In [1]: import numpy as np

In [2]: import numpy.linalg as la

In [3]: np.set_printoptions(precision=3, suppress=True, linewidth=200)

In [4]: W0 = np.load("layer0.npy")

In [5]: print(W0)
[[ 9  1  1]
 [ 2  6  2]
 [ 2  2 12]]

In [6]: O, Rm = la.qr(W0)

In [7]: print(O.shape, Rm.shape)
(3, 3) (3, 3)

In [8]: print(O)
[[-0.954  0.262 -0.145]
 [-0.212 -0.933 -0.291]
 [-0.212 -0.247  0.946]]

In [9]: print(np.abs(np.diag(Rm)))
[ 9.434  5.829 10.62 ]

In [10]: print(O @ Rm)
[[ 9.  1.  1.]
 [ 2.  6.  2.]
 [ 2.  2. 12.]]

In [11]: print(round(float(abs(Rm[0, 0])), 3), round(float(la.norm(W0[:, 0])), 3))
9.434 9.434

In [12]: print(np.allclose(Rm.T @ Rm, W0.T @ W0))
True

In [13]: print(W0 @ W0)
[[ 85  17  23]
 [ 34  42  38]
 [ 46  38 150]]

In [14]: print(np.allclose(W0, W0.T))
False

In [15]: print(la.matrix_power(W0, 2))
[[ 85  17  23]
 [ 34  42  38]
 [ 46  38 150]]

In [16]: print(np.sort(np.abs(la.eigvals(W0))))
[ 5.136  8.523 13.341]

In [17]: print((W0 - W0.T) / 2)
[[ 0.  -0.5 -0.5]
 [ 0.5  0.   0. ]
 [ 0.5  0.   0. ]]

In [18]: W0.inv()
AttributeError: 'numpy.ndarray' object has no attribute 'inv'


In [19]: W = np.array([[-1, -1, 2, 1, -1, -2], [1, -1, 1, 1, 2, 0], [0, -2, 1, 1, 2, 0]])

In [20]: b = np.array([1, 2, 0, 1, 1, 2])

In [21]: act = np.maximum(W0 @ W + b, 0)

In [22]: print((act > 0).mean(axis=0))
[0.667 0.    1.    1.    0.667 0.   ]

In [23]: print((act > 0).astype(int))
[[0 0 1 1 0 0]
 [1 0 1 1 1 0]
 [1 0 1 1 1 0]]

In [24]: print(la.matrix_rank(act))
3

In [25]: W2 = np.array([[1, -1], [-1, 1], [-2, -1], [-2, 0], [1, -2], [-2, 2]])

In [26]: print(act @ W2)
[[-64 -20]
 [-26 -47]
 [-42 -73]]

In [27]: print(W @ W2)
[[-3 -4]
 [ 0 -7]
 [ 0 -7]]
